% ipython --no-banner

In [1]: import numpy as np

In [2]: np.set_printoptions(precision=2, suppress=True, linewidth=140, sign=" ")

In [3]: tidy = lambda a: np.round(a, 2) + 0

In [4]: X = np.loadtxt("sample6.csv", delimiter=",")

In [5]: X
Out[5]: 
array([[ 0.66,  0.61,  0.05,  0.01],
       [ 3.38,  3.34, -0.02, -0.06],
       [-0.22, -0.14,  0.01, -0.02],
       [ 2.11,  1.94,  0.  , -0.03],
       [ 6.06,  6.02, -0.04, -0.05],
       [-1.82, -1.85,  0.06,  0.05],
       [-0.09, -0.15,  0.01, -0.01],
       [ 0.9 ,  0.92, -0.04,  0.  ],
       [-0.22, -0.26,  0.06,  0.1 ],
       [ 0.64,  0.63,  0.08, -0.05],
       [-0.82, -0.95,  0.04,  0.06],
       [ 0.87,  0.82, -0.01,  0.01],
       [-0.88, -0.97,  0.02,  0.03],
       [ 0.37,  0.47,  0.05,  0.  ],
       [ 3.76,  3.63,  0.02,  0.04],
       [-1.01, -0.94, -0.01,  0.03],
       [-1.04, -1.19,  0.02,  0.09],
       [ 1.8 ,  1.86, -0.09, -0.02],
       [ 1.53,  1.53, -0.02,  0.05],
       [-2.13, -2.29,  0.12,  0.04],
       [-1.83, -1.7 , -0.01,  0.05],
       [-0.76, -0.69,  0.02,  0.03],
       [-1.41, -1.42, -0.02, -0.07]])

In [6]: C = X[[17, 16]].astype(float)

In [7]: for _ in range(3):
   ...:     lab = np.linalg.norm(X[:, None] - C, axis=-1).argmin(axis=1)
   ...:     C = np.array([X[lab == j].mean(axis=0) for j in range(2)])
   ...: 

In [8]: lab
Out[8]: array([ 0,  0,  1,  0,  0,  1,  1,  0,  1,  0,  1,  0,  1,  1,  0,  1,  1,  0,  0,  1,  1,  1,  1])

In [9]: tidy(C[1] - C[0])
Out[9]: array([-3.08, -3.06,  0.04,  0.04])

In [10]: x0 = np.array([-1, 2, 2, 3])

In [11]: y = X @ x0

In [12]: tidy(np.linalg.pinv(X) @ X)
Out[12]: 
array([[ 1.,  0.,  0.,  0.],
       [ 0.,  1.,  0.,  0.],
       [ 0.,  0.,  1.,  0.],
       [ 0.,  0.,  0.,  1.]])

In [13]: rng = np.random.default_rng(27)

In [14]: y = y + 0.05 * rng.normal(size=23)

In [15]: tidy(y)
Out[15]: 
array([ 0.75,  3.12, -0.05,  1.63,  5.79, -1.62, -0.23,  0.92,  0.1 ,  0.57, -0.84,  0.72, -1.02,  0.66,  3.68, -0.91, -1.03,  1.69,  1.65,
       -2.15, -1.46, -0.5 , -1.66])

In [16]: coef, *_ = np.linalg.lstsq(X, y)

In [17]: tidy(np.linalg.norm(y - X @ coef))
Out[17]: np.float64(0.2)

In [18]: tidy(coef)
Out[18]: array([-1.1 ,  2.11,  1.84,  2.94])

In [19]: coef.round()
Out[19]: array([-1.,  2.,  2.,  3.])

In [20]: [round(float(np.linalg.norm(np.linalg.solve(X.T @ X + lam * np.eye(4), X.T @ y))), 2) for lam in (0, 1, 10, 100)]
Out[20]: [4.2, 0.68, 0.64, 0.44]

In [21]: A = np.load("x.npy")

In [22]: A
Out[22]: 
array([[-7,  7, -3],
       [-1, -6,  7],
       [-7,  7, -3]])

In [23]: # null space of dimension 1

In [24]: w1 = np.array([[1, 0, 1], [0, 1, 2], [0, 2, 2], [0, 0, 0]])

In [25]: coef = np.array([7, -8, -5])

In [26]: hid = np.maximum(X @ w1 + coef, 0)

In [27]: (hid > 0).astype(int)
Out[27]: 
array([[ 1,  0,  0],
       [ 1,  0,  1],
       [ 1,  0,  0],
       [ 1,  0,  1],
       [ 1,  0,  1],
       [ 1,  0,  0],
       [ 1,  0,  0],
       [ 1,  0,  0],
       [ 1,  0,  0],
       [ 1,  0,  0],
       [ 1,  0,  0],
       [ 1,  0,  0],
       [ 1,  0,  0],
       [ 1,  0,  0],
       [ 1,  0,  1],
       [ 1,  0,  0],
       [ 1,  0,  0],
       [ 1,  0,  1],
       [ 1,  0,  0],
       [ 1,  0,  0],
       [ 1,  0,  0],
       [ 1,  0,  0],
       [ 1,  0,  0]])

In [28]: C = np.array([[-1, 0], [2, -3], [1, -2]])

In [29]: (hid @ C).round(6).argmax(axis=1)
Out[29]: array([ 1,  0,  1,  1,  0,  1,  1,  1,  1,  1,  1,  1,  1,  1,  0,  1,  1,  1,  1,  1,  1,  1,  1])

In [30]: U, sv, vt = np.linalg.svd(A)

In [31]: np.argmax(sv[:-1] / (sv[1:] + 1e-6)) + 1
Out[31]: np.int64(2)

In [32]: B = U[:, :2] @ np.diag(sv[:2]) @ vt[:2]

In [33]: np.linalg.matrix_rank(B)
Out[33]: np.int64(2)

In [34]: tidy(np.linalg.norm(A - B, 2)), tidy(sv[2])
Out[34]: (np.float64(0.0), np.float64(0.0))

In [35]: tidy(B)
Out[35]: 
array([[-7.,  7., -3.],
       [-1., -6.,  7.],
       [-7.,  7., -3.]])

In [36]: def softmax(z):
    ...:     e = np.exp(z - z.max(axis=-1, keepdims=True))
    ...:     return e / e.sum(axis=-1, keepdims=True)
    ...: 

In [37]: tidy(softmax(10 * A[0]))
Out[37]: array([ 0.,  1.,  0.])

In [38]: tidy(softmax(A[0]))
Out[38]: array([ 0.,  1.,  0.])

In [39]: scores = A @ A.T / np.sqrt(3)

In [40]: softmax(scores).round(6).argmax(axis=1)
Out[40]: array([ 0,  1,  0])

In [41]: softmax(scores)[0] @ A
Out[41]: array([-7.,  7., -3.])

In [42]: U, sv, vt = np.linalg.svd(A)

In [43]: evecs = vt[:(sv > 1e-8).sum()]

In [44]: x0 = A[1] + 5 * A[2] + rng.integers(2) * np.eye(3)[0]

In [45]: x0
Out[45]: array([-35.,  29.,  -8.])

In [46]: tidy(np.linalg.norm(x0 - evecs.T @ evecs @ x0))
Out[46]: np.float64(0.4)

In [47]: tidy(np.diag(evecs.T @ evecs))
Out[47]: array([ 0.84,  0.55,  0.6 ])

In [48]: np.allclose(evecs.T @ evecs @ x0, x0)
Out[48]: False

In [49]: M = np.array([[5, 4, 2, 1],
    ...:     [0, 4, 2, 1],
    ...:     [4, 2, 5, 2],
    ...:     [3, 4, 3, 3],
    ...:     [5, 2, 4, 2],
    ...:     [0, 2, 0, 5]])

In [50]: M[5] = M[3]

In [51]: M
Out[51]: 
array([[ 5,  4,  2,  1],
       [ 0,  4,  2,  1],
       [ 4,  2,  5,  2],
       [ 3,  4,  3,  3],
       [ 5,  2,  4,  2],
       [ 3,  4,  3,  3]])

In [52]: # row 5 repeats row 3

In [53]: hat = M @ np.linalg.solve(M.T @ M, M.T)

In [54]: tidy((np.eye(6) - hat) @ M)
Out[54]: 
array([[ 0.,  0.,  0.,  0.],
       [ 0.,  0.,  0.,  0.],
       [ 0.,  0.,  0.,  0.],
       [ 0.,  0.,  0.,  0.],
       [ 0.,  0.,  0.,  0.],
       [ 0.,  0.,  0.,  0.]])

In [55]: tidy(np.linalg.eigvalsh(hat))
Out[55]: array([ 0.,  0.,  1.,  1.,  1.,  1.])

In [56]: tidy(hat)
Out[56]: 
array([[ 0.95,  0.07, -0.12, -0.02,  0.18, -0.02],
       [ 0.07,  0.92,  0.15,  0.03, -0.22,  0.03],
       [-0.12,  0.15,  0.73, -0.05,  0.4 , -0.05],
       [-0.02,  0.03, -0.05,  0.49,  0.07,  0.49],
       [ 0.18, -0.22,  0.4 ,  0.07,  0.43,  0.07],
       [-0.02,  0.03, -0.05,  0.49,  0.07,  0.49]])

In [57]: F = np.load("m.npy")

In [58]: F
Out[58]: 
array([[ 3.,  0.,  0.],
       [ 0.,  0., -8.],
       [ 0., -3.,  5.]])

In [59]: x0 = np.array([2, 3, 1])

In [60]: a = np.maximum(F @ x0, 0)

In [61]: F * (a > 1e-9)[:, None]
Out[61]: 
array([[ 3.,  0.,  0.],
       [ 0.,  0., -0.],
       [ 0., -0.,  0.]])

In [62]: np.maximum(F @ (3 * x0), 0)
Out[62]: array([ 18.,   0.,   0.])

In [63]: (F != 0).astype(int)
Out[63]: 
array([[ 1,  0,  0],
       [ 0,  0,  1],
       [ 0,  1,  1]])

In [64]: F @ F
Out[64]: 
array([[  9.,   0.,   0.],
       [  0.,  24., -40.],
       [  0., -15.,  49.]])

In [65]: tidy(np.linalg.norm(F[0], 1)), tidy(np.linalg.norm(F[0], np.inf))
Out[65]: (np.float64(3.0), np.float64(3.0))

In [66]: tidy(np.linalg.norm(F, axis=1))
Out[66]: array([ 3.  ,  8.  ,  5.83])

In [67]: w, evecs = np.linalg.eig(F)

In [68]: F @ evecs[:, 0] - w[0] * evecs[:, 0]
Out[68]: array([ 0.,  0.,  0.])

In [69]: tidy(np.sort(np.linalg.eigvals(F @ F)))
Out[69]: array([  9.,   9.,  64.])

In [70]: B = np.array([[0, 3, -1, 2],
    ...:     [-1, -2, 1, -1],
    ...:     [-1, 3, 2, 1],
    ...:     [-2, -3, 0, 2],
    ...:     [2, 0, 3, 3],
    ...:     [-2, 0, -1, -2],
    ...:     [-2, -3, 3, 2]])

In [71]: C = np.array([[-2, -2, -3, -1, 1, 3],
    ...:     [0, -2, -3, 2, -1, -2],
    ...:     [-2, 0, 0, -3, 3, 0],
    ...:     [-2, -1, 0, 2, 2, 3]])

In [72]: feats = B @ C + 0.1 * rng.normal(size=(7, 6))

In [73]: tidy(feats)
Out[73]: 
array([[ -1.96,  -7.9 ,  -9.23,  13.02,  -2.15,  -0.02],
       [  1.93,   7.13,   9.01,  -7.92,   1.9 ,  -1.95],
       [ -3.86,  -5.07,  -5.93,   3.05,   3.99,  -6.13],
       [  0.03,   7.97,  15.06,   0.08,   5.15,   5.92],
       [-15.91,  -6.93,  -5.99,  -4.94,  17.01,  15.07],
       [ 10.04,   5.94,   6.01,   1.07,  -9.09, -12.04],
       [ -5.87,   8.03,  14.94,  -9.06,  14.14,   6.05]])

In [74]: t = np.radians(90)

In [75]: r_ = np.eye(4)

In [76]: r_[3, 3] = r_[0, 0] = np.cos(t)

In [77]: r_[3, 0], r_[0, 3] = -np.sin(t), np.sin(t)

In [78]: tidy(r_)
Out[78]: 
array([[ 0.,  0.,  0.,  1.],
       [ 0.,  1.,  0.,  0.],
       [ 0.,  0.,  1.,  0.],
       [-1.,  0.,  0.,  0.]])

In [79]: B = X @ r_.T

In [80]: tidy(B)
Out[80]: 
array([[ 0.01,  0.61,  0.05, -0.66],
       [-0.06,  3.34, -0.02, -3.38],
       [-0.02, -0.14,  0.01,  0.22],
       [-0.03,  1.94,  0.  , -2.11],
       [-0.05,  6.02, -0.04, -6.06],
       [ 0.05, -1.85,  0.06,  1.82],
       [-0.01, -0.15,  0.01,  0.09],
       [ 0.  ,  0.92, -0.04, -0.9 ],
       [ 0.1 , -0.26,  0.06,  0.22],
       [-0.05,  0.63,  0.08, -0.64],
       [ 0.06, -0.95,  0.04,  0.82],
       [ 0.01,  0.82, -0.01, -0.87],
       [ 0.03, -0.97,  0.02,  0.88],
       [ 0.  ,  0.47,  0.05, -0.37],
       [ 0.04,  3.63,  0.02, -3.76],
       [ 0.03, -0.94, -0.01,  1.01],
       [ 0.09, -1.19,  0.02,  1.04],
       [-0.02,  1.86, -0.09, -1.8 ],
       [ 0.05,  1.53, -0.02, -1.53],
       [ 0.04, -2.29,  0.12,  2.13],
       [ 0.05, -1.7 , -0.01,  1.83],
       [ 0.03, -0.69,  0.02,  0.76],
       [-0.07, -1.42, -0.02,  1.41]])

In [81]: np.allclose(X @ X.T, B @ B.T)
Out[81]: True

In [82]: np.allclose(np.linalg.norm(X, axis=1), np.linalg.norm(B, axis=1))
Out[82]: True

In [83]: tidy(np.abs(np.linalg.svd(feats)[2][-1]))
Out[83]: array([ 0.65,  0.33,  0.41,  0.1 ,  0.53,  0.11])

In [84]: np.linalg.matrix_rank(feats, rtol=0.1)
Out[84]: np.int64(4)

In [85]: x0 = np.array([2, 3, 3, -2, -2, -2])

In [86]: tidy(feats @ np.eye(6)[1])
Out[86]: array([-7.9 ,  7.13, -5.07,  7.97, -6.93,  5.94,  8.03])

In [87]: tidy(np.einsum("ij,j->i", feats, x0))
Out[87]: array([ -77.02,   68.22,  -42.56,   46.86, -124.88,   96.06,   34.91])

In [88]: tidy(feats @ (2 * x0))
Out[88]: array([-154.03,  136.44,  -85.12,   93.72, -249.75,  192.12,   69.82])

In [89]: U, sv = np.linalg.svd(feats)
Traceback (most recent call last):
  Cell In[89], line 1
    U, sv = np.linalg.svd(feats)
ValueError: too many values to unpack (expected 2)


In [90]: U, sv, vt = np.linalg.svd(feats, full_matrices=False)

In [91]: U.shape, sv.shape, vt.shape
Out[91]: ((7, 6), (6,), (6, 6))

In [92]: (sv > 1e-8).sum()
Out[92]: np.int64(6)

In [93]: tidy(np.cumsum(sv ** 2) / np.sum(sv ** 2))
Out[93]: array([ 0.5 ,  0.92,  0.97,  1.  ,  1.  ,  1.  ])

In [94]: m1 = np.loadtxt("data.csv", delimiter=",")

In [95]: m1
Out[95]: 
array([[-0.2, -0.1, -1.1,  6.5, -0.1,  0.5, -1. ],
       [ 0.2, -1.1,  1.7, 11. ,  1.6, -0.5,  1.4],
       [ 0.6, -2.3,  0.3,  2.5, -0.2,  1. , -1.2],
       [ 0.8,  0.2,  0.2, -0.5, -0.3, -0.4, -0.5],
       [-1.2, -0.4,  0.3, -6.5,  2.3,  1.3,  0.6],
       [ 0.7, -0.3, -1.5,  1. ,  1.5,  0.1, -2.4]])

In [96]: blk = np.stack([m1, 5 * m1, m1[::-1]])

In [97]: tidy(np.linalg.norm(blk, axis=(1, 2)))
Out[97]: array([ 15.93,  79.65,  15.93])

In [98]: (blk @ m1.T).shape
Out[98]: (3, 6, 6)

In [99]: tidy(np.einsum("bij,cij->bc", blk, blk))
Out[99]: 
array([[ 253.75, 1268.75, -114.98],
       [1268.75, 6343.75, -574.9 ],
       [-114.98, -574.9 ,  253.75]])

In [100]: np.linalg.matrix_rank(blk)
Out[100]: array([ 6,  6,  6])

In [101]: U, sv, vt = np.linalg.svd(X)

In [102]: np.argmax(sv[:-1] / (sv[1:] + 1e-6)) + 1
Out[102]: np.int64(1)

In [103]: tidy(sv)
Out[103]: array([ 13.53,   0.33,   0.19,   0.16])

In [104]: B = U[:, :1] @ np.diag(sv[:1]) @ vt[:1]

In [105]: np.linalg.matrix_rank(X, rtol=0.05)
Out[105]: np.int64(1)

In [106]: tidy(np.linalg.norm(X - B, 2)), tidy(sv[1])
Out[106]: (np.float64(0.33), np.float64(0.33))

In [107]: B = m1 / np.linalg.norm(m1, axis=1, keepdims=True)

In [108]: cov = B @ B.T

In [109]: np.argwhere(np.triu(np.abs(cov) > 0.95, 1))
Out[109]: array([], shape=(0, 2), dtype=int64)

In [110]: tidy(cov)
Out[110]: 
array([[ 1.  ,  0.89,  0.7 , -0.41, -0.89,  0.45],
       [ 0.89,  1.  ,  0.65, -0.45, -0.82,  0.2 ],
       [ 0.7 ,  0.65,  1.  , -0.2 , -0.58,  0.45],
       [-0.41, -0.45, -0.2 ,  1.  ,  0.09,  0.1 ],
       [-0.89, -0.82, -0.58,  0.09,  1.  , -0.22],
       [ 0.45,  0.2 ,  0.45,  0.1 , -0.22,  1.  ]])

In [111]: (np.abs(cov) > 0.9).astype(int)
Out[111]: 
array([[ 1,  0,  0,  0,  0,  0],
       [ 0,  1,  0,  0,  0,  0],
       [ 0,  0,  1,  0,  0,  0],
       [ 0,  0,  0,  1,  0,  0],
       [ 0,  0,  0,  0,  1,  0],
       [ 0,  0,  0,  0,  0,  1]])

In [112]: u = np.array([2, 5])

In [113]: tidy(np.convolve(m1[2], u))
Out[113]: array([  1.2,  -1.6, -10.9,   6.5,  12.1,   1. ,   2.6,  -6. ])

In [114]: np.cross(m1[2, :3], m1[3, :3])
Out[114]: array([-0.52,  0.12,  1.96])

In [115]: tidy(np.correlate(m1[2], m1[3], "full"))
Out[115]: array([-0.3 ,  0.91,  0.59, -0.98,  0.28, -1.66, -0.91, -1.  ,  0.56,  2.76, -0.2 ,  0.56, -0.96])

In [116]: u, r1 = m1[4], m1[5]

In [117]: u @ r1
Out[117]: np.float64(-5.53)

In [118]: pr = (u @ r1) / (u @ u) * u

In [119]: tidy(pr)
Out[119]: array([ 0.13,  0.04, -0.03,  0.7 , -0.25, -0.14, -0.06])

In [120]: tidy(np.outer(u, r1))
Out[120]: 
array([[-0.84,  0.36,  1.8 , -1.2 , -1.8 , -0.12,  2.88],
       [-0.28,  0.12,  0.6 , -0.4 , -0.6 , -0.04,  0.96],
       [ 0.21, -0.09, -0.45,  0.3 ,  0.45,  0.03, -0.72],
       [-4.55,  1.95,  9.75, -6.5 , -9.75, -0.65, 15.6 ],
       [ 1.61, -0.69, -3.45,  2.3 ,  3.45,  0.23, -5.52],
       [ 0.91, -0.39, -1.95,  1.3 ,  1.95,  0.13, -3.12],
       [ 0.42, -0.18, -0.9 ,  0.6 ,  0.9 ,  0.06, -1.44]])

In [121]: arr = np.load("case18.npy")

In [122]: arr
Out[122]: 
array([[ 1,  0,  0,  0],
       [-1,  1,  0,  0],
       [-1,  1,  1,  0],
       [ 2, -3,  2,  1]])

In [123]: # triangular: eigenvalues sit on the diagonal

In [124]: blk = np.stack([arr, -3 * arr, arr[::-1]])

In [125]: tidy(np.linalg.norm(blk, axis=(1, 2)))
Out[125]: array([  4.9,  14.7,   4.9])

In [126]: mat = np.loadtxt("block12.csv", delimiter=",")

In [127]: mat
Out[127]: 
array([[-1.,  0.,  1., -2.],
       [ 4.,  0., -4.,  4.],
       [ 2.,  2.,  0., -4.],
       [ 5.,  2., -3.,  0.]])

In [128]: # looks like rank 3

In [129]: B = m1 + rng.integers(-2, 3, (6, 5)) @ rng.integers(-2, 3, (5, 7))

In [130]: tidy(B)
Out[130]: 
array([[  8.8,  -7.1,   0.9,  -4.5,  -4.1,   9.5,   8. ],
       [ -1.8,   1.9,  -0.3,   9. ,   2.6,   0.5,   2.4],
       [  1.6,  -1.3,  -6.7,   8.5,   4.8,  -1. ,  -6.2],
       [ -9.2,   8.2,   0.2,   7.5,   2.7,  -7.4,  -6.5],
       [ -0.2,  -2.4,   4.3, -10.5,  -0.7,   3.3,   1.6],
       [ 10.7,  -6.3,  -5.5,   3. ,   5.5,   6.1,  -0.4]])

In [131]: tidy(np.linalg.svd(B - m1, compute_uv=False))
Out[131]: array([ 29.95,  15.63,   5.49,   2.97,   1.65,   0.  ])

In [132]: np.linalg.matrix_rank(B - m1, tol=1e-8)
Out[132]: np.int64(5)

In [133]: tidy(B - m1)
Out[133]: 
array([[  9.,  -7.,   2., -11.,  -4.,   9.,   9.],
       [ -2.,   3.,  -2.,  -2.,   1.,   1.,   1.],
       [  1.,   1.,  -7.,   6.,   5.,  -2.,  -5.],
       [-10.,   8.,   0.,   8.,   3.,  -7.,  -6.],
       [  1.,  -2.,   4.,  -4.,  -3.,   2.,   1.],
       [ 10.,  -6.,  -4.,   2.,   4.,   6.,   2.]])
